$ python3 -q
>>> import numpy as np
>>> np.set_printoptions(precision=2, suppress=True, linewidth=160)
>>> J = np.load("block15.npy")
>>> J
array([[5., 4., 0., 4.],
       [4., 5., 0., 4.],
       [0., 0., 5., 0.],
       [4., 4., 0., 5.]])
>>> evals, V = np.linalg.eigh(J)
>>> x = np.array([0, 2, 2, 1])
>>> (np.sign(V[:, -1].round(6)) == np.sign(V[0, -1].round(6))).astype(int)
array([1, 1, 0, 1])
>>> V * np.abs(evals) @ V.T
array([[5., 4., 0., 4.],
       [4., 5., 0., 4.],
       [0., 0., 5., 0.],
       [4., 4., 0., 5.]])
>>> (J != 0).astype(int)
array([[1, 1, 0, 1],
       [1, 1, 0, 1],
       [0, 0, 1, 0],
       [1, 1, 0, 1]])
>>> (np.linalg.matrix_power((J != 0) + (J.T != 0) + np.eye(4), 4) > 0).astype(int)
array([[1, 1, 0, 1],
       [1, 1, 0, 1],
       [0, 0, 1, 0],
       [1, 1, 0, 1]])
>>> rng = np.random.default_rng(414)
>>> z = rng.permutation(4)
>>> z
array([3, 2, 0, 1])
>>> Y = J[z][:, z]
>>> np.allclose(Y, J)
False
>>> round(float(np.linalg.det(Y)), 2), round(np.linalg.det(J[z]), 2)
(65.0, np.float64(-65.0))
>>> np.trace(Y)
np.float64(20.0)
>>> np.sort(np.abs(np.linalg.eigvals(Y)))
array([ 1.,  1.,  5., 13.])
>>> Y
array([[5., 0., 4., 4.],
       [0., 5., 0., 0.],
       [4., 0., 5., 4.],
       [4., 0., 4., 5.]])
>>> evals, V = np.linalg.eigh(Y)
>>> np.linalg.eigvalsh(Y @ Y)
array([  1.,   1.,  25., 169.])
>>> np.round(V.T @ V, 2) + 0
array([[1., 0., 0., 0.],
       [0., 1., 0., 0.],
       [0., 0., 1., 0.],
       [0., 0., 0., 1.]])
>>> np.unique(evals.round(6) + 0, return_counts=True)[1]
array([2, 1, 1])
>>> np.linalg.svd(Y, compute_uv=False)
array([13.,  5.,  1.,  1.])
>>> round(evals.sum(), 2), np.trace(Y)
(np.float64(20.0), np.float64(20.0))
>>> np.round(V.T @ Y @ V, 2) + 0
array([[ 1.,  0.,  0.,  0.],
       [ 0.,  1.,  0.,  0.],
       [ 0.,  0.,  5.,  0.],
       [ 0.,  0.,  0., 13.]])
>>> np.round(V @ np.diag(evals) @ V.T, 2) + 0
array([[5., 0., 4., 4.],
       [0., 5., 0., 0.],
       [4., 0., 5., 4.],
       [4., 0., 4., 5.]])
>>> np.abs(V[:, -1]).round(6).argmax()
np.int64(0)
>>> evals
array([ 1.,  1.,  5., 13.])
>>> F = np.load("data.npy")
>>> F
array([[ 1,  3,  0, -1,  2, -2,  1],
       [ 0,  0, -1, -1,  5, -3,  4],
       [ 1, -1,  2, -2,  2, -4,  7],
       [ 0,  2,  5,  1,  2, -1,  6],
       [ 2,  4,  7,  3,  3,  0,  8],
       [-1,  7,  4,  2,  3,  3,  6],
       [-2,  4,  6,  0,  3,  6,  5],
       [-2,  2,  8,  0,  5,  8,  6],
       [-1,  3,  6, -1,  6,  9,  5],
       [ 0,  2,  3, -2,  4, 11,  2],
       [-1,  0,  5, -1,  2, 14,  2]])
>>> x = np.array([2, 2, 2, 2, 0, 2, 2])
>>> rhs = F @ x
>>> np.round(np.linalg.pinv(F) @ F, 2) + 0
array([[1., 0., 0., 0., 0., 0., 0.],
       [0., 1., 0., 0., 0., 0., 0.],
       [0., 0., 1., 0., 0., 0., 0.],
       [0., 0., 0., 1., 0., 0., 0.],
       [0., 0., 0., 0., 1., 0., 0.],
       [0., 0., 0., 0., 0., 1., 0.],
       [0., 0., 0., 0., 0., 0., 1.]])
>>> np.round(np.linalg.solve(F.T @ F, F.T @ rhs), 2) + 0
array([2., 2., 2., 2., 0., 2., 2.])
>>> rhs
array([ 4, -2,  6, 26, 48, 42, 38, 44, 42, 32, 38])
>>> np.round(np.linalg.lstsq(F, rhs)[0], 2) + 0
array([2., 2., 2., 2., 0., 2., 2.])
>>> rhs = rhs + 0.05 * rng.normal(size=11)
>>> rhs
array([ 4.06, -2.  ,  6.04, 26.09, 47.95, 41.94, 37.92, 44.03, 41.96, 32.01, 38.05])
>>> b, *_ = np.linalg.lstsq(F, rhs)
>>> round(np.linalg.norm(rhs - F @ b), 2)
np.float64(0.14)
>>> np.round(F.T @ (rhs - F @ b), 2) + 0
array([0., 0., 0., 0., 0., 0., 0.])
>>> b.round(2) + 0
array([2.01, 2.  , 2.01, 1.98, 0.  , 2.  , 2.  ])
